In [1]: import numpy as np

In [2]: np.set_printoptions(suppress=True, linewidth=140)

In [3]: E = np.load("layer16.npy")

In [4]: print(E)
[[ -3 -18  24]
 [  0   0   0]
 [ -7 -42  56]]

In [5]: Uu, sig, vt = np.linalg.svd(E)

In [6]: vecs = vt[:(sig > 1e-8).sum()]

In [7]: rng = np.random.default_rng(97)

In [8]: vec = E[2] + 3 * E[1] + rng.integers(2) * np.eye(3)[2]

In [9]: vec
Out[9]: array([ -7., -42.,  56.])

In [10]: np.linalg.matrix_rank(np.vstack([E, vec]))
Out[10]: np.int64(1)

In [11]: np.round(np.diag(vecs.T @ vecs), 3)
Out[11]: array([0.01 , 0.356, 0.634])

In [12]: vec = np.array([7, 6, 0])

In [13]: np.linalg.norm(E @ vec) <= np.linalg.norm(E, 2) * np.linalg.norm(vec) + 1e-9
Out[13]: np.True_

In [14]: E @ vec
Out[14]: array([-129,    0, -301])

In [15]: E @ np.eye(3)[1]
Out[15]: array([-18.,   0., -42.])

In [16]: E @ (2 * vec)
Out[16]: array([-258,    0, -602])

In [17]: E * vec
Out[17]: 
array([[ -21, -108,    0],
       [   0,    0,    0],
       [ -49, -252,    0]])

In [18]: r = np.linalg.matrix_rank(E)

In [19]: print(r)
1

In [20]: null = np.linalg.svd(E)[2][r:].T

In [21]: null.shape
Out[21]: (3, 2)

In [22]: np.round(E @ null, 3) + 0
Out[22]: 
array([[0., 0.],
       [0., 0.],
       [0., 0.]])

In [23]: np.round(null @ null.T, 3)
Out[23]: 
array([[ 0.99 , -0.059,  0.079],
       [-0.059,  0.644,  0.475],
       [ 0.079,  0.475,  0.366]])

In [24]: print(np.allclose(E @ null, 0))
True

In [25]: [int(np.linalg.matrix_rank(np.delete(E, i, axis=0))) for i in range(3)]
Out[25]: [1, 1, 1]

In [26]: [int(np.linalg.matrix_rank(E[:, :j + 1])) for j in range(3)]
Out[26]: [1, 1, 1]

In [27]: [int(np.linalg.matrix_rank(E[:i])) for i in range(1, len(E) + 1)]
Out[27]: [1, 1, 1]
